% python3 -q
>>> import numpy as np
>>> np.set_printoptions(precision=2, suppress=True, linewidth=160)
>>> mat = np.load("case6.npy")
>>> print(mat)
[[101.38 -40.57 -58.5 ]
 [ 98.56 -40.23 -60.37]
 [ 99.   -38.94 -58.14]
 [101.44 -39.88 -60.65]
 [ 99.85 -40.31 -58.87]
 [ 99.5  -39.88 -60.71]
 [101.03 -36.79 -59.41]
 [ 99.56 -40.52 -59.78]
 [ 98.68 -40.01 -59.59]
 [100.2  -40.47 -59.73]
 [101.17 -41.19 -58.18]
 [100.07 -41.52 -60.86]
 [100.37 -41.68 -60.92]
 [101.05 -39.   -61.61]
 [102.91 -39.04 -60.77]
 [100.16 -41.51 -60.72]
 [ 98.77 -40.9  -60.25]
 [ 99.58 -39.69 -59.52]
 [ 99.03 -38.28 -60.93]
 [ 99.71 -38.34 -59.42]
 [101.27 -39.66 -58.69]
 [100.18 -42.42 -59.61]
 [ 97.49 -39.81 -59.55]
 [ 99.43 -38.97 -58.64]]
>>> D = np.linalg.norm(mat[:, None] - mat[None], axis=-1)
>>> D.mean(axis=1).argmax()
np.int64(6)
>>> print(np.unravel_index(D.round(6).argmax(), D.shape))
(np.int64(6), np.int64(21))
>>> print(D.shape)
(24, 24)
>>> np.flatnonzero(D[6] < D.mean() / 2)
array([6])
>>> D[:5, :5]
array([[0.  , 3.4 , 2.91, 2.26, 1.6 ],
       [3.4 , 0.  , 2.61, 2.91, 1.98],
       [2.91, 2.61, 0.  , 3.62, 1.77],
       [2.26, 2.91, 3.62, 0.  , 2.43],
       [1.6 , 1.98, 1.77, 2.43, 0.  ]])
>>> print(np.linalg.matrix_rank(D ** 2))
5
>>> (D + 1e9 * np.eye(24)).round(6).argmin(axis=1)
array([10, 16, 23, 13, 17,  1, 19,  9,  1,  7,  0, 15, 15,  3,  3, 11,  1,  7, 19, 23,  0, 15,  8,  2])
>>> D[6].round(6).argsort(kind="stable")[:4]
array([ 6, 19, 23, 18])
>>> M = np.array([[-1.0, 0.0, -2.0], [0.0, -1.0, 0.0], [-2.0, 0.0, -1.0]])
>>> vals, vecs = np.linalg.eigh(M)
>>> vals
array([-3., -1.,  1.])
>>> np.abs(vecs[:, -1])
array([0.71, 0.  , 0.71])
>>> np.linalg.eigvalsh(M + 3 * np.eye(3))
array([0., 2., 4.])
>>> np.flatnonzero(np.linalg.matrix_power((M != 0) + (M.T != 0) + np.eye(3), 3)[1])
array([1])
>>> np.sort(np.linalg.eigvals(M).real)
array([-3., -1.,  1.])
>>> print((np.linalg.matrix_power((M != 0) + (M.T != 0) + np.eye(3), 3) > 0).astype(int))
[[1 0 1]
 [0 1 0]
 [1 0 1]]
>>> (M != 0).astype(int)
array([[1, 0, 1],
       [0, 1, 0],
       [1, 0, 1]])
>>> A = np.array([[-7, 0, 7], [8, -9, -6], [-7, -3, 5]])
>>> proj = np.triu(np.array([[-3, 1, 0], [0, 0, 2], [1, 1, -1]]), 1) + np.eye(3)
>>> A2 = proj @ A @ np.linalg.inv(proj)
>>> np.linalg.matrix_rank(A2)
np.int64(3)
>>> A2
array([[  1., -10.,  21.],
       [ -6.,  -9.,  22.],
       [ -7.,   4.,  -3.]])
>>> round(float(np.linalg.det(A2)), 2)
-168.0
>>> proj @ A - A @ proj
array([[  8.,  -2.,  -6.],
       [-14., -14.,  28.],
       [  0.,   7.,   6.]])
>>> x0 = np.array([2, 0, 9])
>>> print(A2 @ np.eye(3)[0])
[ 1. -6. -7.]
>>> np.linalg.norm(A2 @ x0) <= np.linalg.norm(A2, 2) * np.linalg.norm(x0) + 1e-9
np.True_
>>> A2 @ x0
array([191., 186., -41.])
>>> rng = np.random.default_rng(14)
>>> J = np.eye(4, dtype=int)[rng.permutation(4)] * np.array([3, 0, 2, 3])
>>> J
array([[3, 0, 0, 0],
       [0, 0, 0, 3],
       [0, 0, 2, 0],
       [0, 0, 0, 0]])
>>> (J - J.T) / 2
array([[ 0. ,  0. ,  0. ,  0. ],
       [ 0. ,  0. ,  0. ,  1.5],
       [ 0. ,  0. ,  0. ,  0. ],
       [ 0. , -1.5,  0. ,  0. ]])
>>> np.trace(J)
np.int64(5)
>>> round(np.linalg.det(J), 2)
np.float64(0.0)
>>> print(J @ J)
[[9 0 0 0]
 [0 0 0 0]
 [0 0 4 0]
 [0 0 0 0]]
>>> round(np.abs(np.linalg.eigvals(J)).max(), 2)
np.float64(3.0)
>>> print((J + J.T) / 2)
[[3.  0.  0.  0. ]
 [0.  0.  0.  1.5]
 [0.  0.  2.  0. ]
 [0.  1.5 0.  0. ]]
>>> arr = np.load("run19.npy")
>>> arr
array([[ 1, -1,  1, -1],
       [ 1,  0,  0,  0],
       [ 1,  1,  1,  1],
       [ 1,  2,  4,  8]])
>>> u = np.array([-1, -6])
>>> print(np.correlate(arr[3], arr[1], "full"))
[0 0 0 1 2 4 8]
>>> np.polyval(u, arr[3])
array([ -7,  -8, -10, -14])
>>> np.cross(arr[3, :3], arr[1, :3])
array([ 0,  4, -2])
>>> m1 = np.load("layer1.npy")
>>> print(m1)
[[ 2  3  4  5]
 [ 6  7  8  9]
 [10 11 12 13]
 [14 15 16 17]]
>>> print(np.unique(m1.round(6), axis=0).shape)
(4, 4)
>>> print(np.abs(np.diag(np.linalg.qr(m1)[1])) > 1e-9)
[ True  True False False]
>>> m1 @ np.linalg.pinv(m1) @ m1
array([[ 2.,  3.,  4.,  5.],
       [ 6.,  7.,  8.,  9.],
       [10., 11., 12., 13.],
       [14., 15., 16., 17.]])
>>> U, sig, Vt = np.linalg.svd(m1)
>>> sig.round(2) + 0
array([42.19,  1.9 ,  0.  ,  0.  ])
>>> np.argmax(sig[:-1] / (sig[1:] + 1e-6)) + 1
np.int64(2)
>>> A2 = U[:, :2] @ np.diag(sig[:2]) @ Vt[:2]
>>> np.round(np.linalg.norm(m1 - A2) / np.linalg.norm(m1), 2)
np.float64(0.0)
>>> np.linalg.matrix_rank(A2)
np.int64(2)
>>> W1 = np.array([[1, 0], [3, 0], [1, 2], [0, 2]])
>>> beta = np.array([-1, 1])
>>> act = np.maximum(m1 @ W1 + beta, 0)
>>> act
array([[14, 19],
       [34, 35],
       [54, 51],
       [74, 67]])
>>> (act > 0).astype(int)
array([[1, 1],
       [1, 1],
       [1, 1],
       [1, 1]])
>>> (act > 0).mean(axis=0)
array([1., 1.])
>>> basis = np.array([[-2, -1, 1], [1, -3, 0]])
>>> (act @ basis).round(6).argmax(axis=1)
array([2, 2, 2, 2])
>>> act @ basis
array([[  -9,  -71,   14],
       [ -33, -139,   34],
       [ -57, -207,   54],
       [ -81, -275,   74]])
>>> print(W1 @ basis)
[[-2 -1  1]
 [-6 -3  3]
 [ 0 -7  1]
 [ 2 -6  0]]
>>> proj = np.triu(np.array([[-8, -8, 2, -7], [1, 3, 5, 2], [2, -5, 2, -2], [3, -7, -1, 7]]), 1) + np.eye(4)
>>> A2 = proj @ m1 @ np.linalg.inv(proj)
>>> round(float(np.linalg.det(A2)), 2)
-0.0
>>> np.linalg.matrix_rank(A2)
np.int64(2)
>>> np.round(np.poly(A2), 2) + 0
array([  1., -38., -80.,   0.,   0.])
>>> F = np.load("arr.npy")
>>> F
array([[-3,  3,  3],
       [-2,  0, -2],
       [ 0,  0, -1],
       [-3,  3,  3]])
>>> idx = rng.permutation(3)
>>> A2 = F[:, idx] * rng.choice([-1, 1], 3)
>>> print(A2)
[[ 3  3  3]
 [-2  2  0]
 [-1  0  0]
 [ 3  3  3]]
>>> U, _, Vt = np.linalg.svd(F.T @ A2)
>>> np.round(U @ Vt, 2) + 0
array([[ 0., -1.,  0.],
       [ 0.,  0.,  1.],
       [ 1.,  0.,  0.]])
>>> t3 = np.stack([A2, 5 * A2, A2[::-1]])
>>> t3.shape
(3, 4, 3)
>>> np.linalg.matrix_rank(t3.reshape(3, -1))
np.int64(2)
